$ python -q
>>> import numpy as np
>>> import numpy.linalg as la
>>> np.set_printoptions(precision=1, suppress=True, linewidth=160)
>>> A = np.load("mat.npy")
>>> A.round(1) + 0
array([[ 2. , -7.9, 15.8, 15.8, -4. , -2. ],
       [ 1.7, -6.9, 13.2, 13.2, -3.4, -1.5],
       [ 1.3, -5.8, 10.3, 10.3, -2.7, -1. ],
       [ 0.4, -3.2,  3.6,  3.6, -1.4, -0.1],
       [ 0. , -2.1,  1.3,  1.3, -1. ,  0. ],
       [ 0. , -2. ,  0.9,  0.9, -1. ,  0. ],
       [-0.1, -1.7,  0.5,  0.5, -0.9,  0. ],
       [-0.1, -1.6,  0.2,  0.2, -0.9,  0. ],
       [-0.2, -1.3, -0.1, -0.1, -0.8, -0.1],
       [-0.2, -1.1, -0.3, -0.3, -0.7, -0.1],
       [-0.2, -1. , -0.5, -0.5, -0.7, -0.1],
       [-0.2, -1. , -0.5, -0.5, -0.7, -0.1],
       [-0.2, -0.8, -0.5, -0.5, -0.6, -0.1],
       [-0.2, -0.5, -0.4, -0.4, -0.4, -0.1],
       [-0.1, -0.3, -0.3, -0.3, -0.3, -0.1],
       [-0.1, -0.3, -0.3, -0.3, -0.2, -0.1],
       [ 0. ,  0.1,  0.1,  0.1,  0.1,  0. ],
       [ 0.1,  0.2,  0.2,  0.2,  0.2,  0.1],
       [ 0.4,  0.7,  0.6,  0.6,  0.7,  0.5],
       [ 0.4,  0.7,  0.6,  0.6,  0.8,  0.5],
       [ 0.4,  0.8,  0.7,  0.7,  0.9,  0.6],
       [ 0.7,  1.2,  0.9,  0.9,  1.4,  0.9],
       [ 1. ,  1.9,  1.2,  1.2,  2.3,  1.7],
       [ 1.6,  3.1,  1.2,  1.2,  3.9,  3. ],
       [ 2.1,  4.3,  0.9,  0.9,  5.3,  4.3],
       [ 2.4,  4.9,  0.7,  0.7,  6.2,  5. ],
       [ 3. ,  6.5, -0.1, -0.1,  8.1,  6.9],
       [ 3.1,  6.8, -0.3, -0.3,  8.5,  7.2],
       [ 3.7,  8.5, -1.4, -1.4, 10.7,  9.2],
       [ 3.7,  8.6, -1.5, -1.5, 10.8,  9.3],
       [ 4.4, 10.6, -3. , -3. , 13.3, 11.7]])
>>> # looks like rank 3
>>> C2 = np.cov(A, rowvar=False)
>>> round(float(np.corrcoef(A[:, 0], A[:, 2])[0, 1]), 1)
0.1
>>> A.std(axis=0)
array([1.4, 4.3, 4. , 4. , 4.4, 3.5])
>>> Xs = A - A.mean(axis=0)
>>> V = la.svd(Xs)[2][:3]
>>> A2 = Xs - Xs @ V.T @ V
>>> la.norm(A2, axis=1).round(6).argmax()
np.int64(0)
>>> print((Xs @ V.T).std(axis=0))
[8.  4.4 0.6]
>>> print(np.round(np.cov(Xs @ V.T, rowvar=False), 1) + 0)
[[66.5  0.   0. ]
 [ 0.  19.6  0. ]
 [ 0.   0.   0.3]]
>>> round(la.norm(A2) / la.norm(Xs), 1)
np.float64(0.0)
>>> f = np.array([7, 9, 2, 6, 4, 7, 2, 2, 0])
>>> W0 = -2 * np.eye(9) + np.outer(f, f)
>>> W0
array([[47., 63., 14., 42., 28., 49., 14., 14.,  0.],
       [63., 79., 18., 54., 36., 63., 18., 18.,  0.],
       [14., 18.,  2., 12.,  8., 14.,  4.,  4.,  0.],
       [42., 54., 12., 34., 24., 42., 12., 12.,  0.],
       [28., 36.,  8., 24., 14., 28.,  8.,  8.,  0.],
       [49., 63., 14., 42., 28., 47., 14., 14.,  0.],
       [14., 18.,  4., 12.,  8., 14.,  2.,  4.,  0.],
       [14., 18.,  4., 12.,  8., 14.,  4.,  2.,  0.],
       [ 0.,  0.,  0.,  0.,  0.,  0.,  0.,  0., -2.]])
>>> U, s, VT = la.svd(W0)
>>> print(s)
[241.   2.   2.   2.   2.   2.   2.   2.   2.]
>>> print(np.argmax(s[:-1] / (s[1:] + 1e-6)) + 1)
1
>>> A2 = U[:, :1] @ np.diag(s[:1]) @ VT[:1]
>>> round(float(la.norm(W0 - A2) / la.norm(W0)), 1)
0.0
>>> round(la.norm(W0 - A2, 2), 1), round(float(s[1]), 1)
(np.float64(2.0), 2.0)
>>> la.matrix_rank(A2)
np.int64(1)
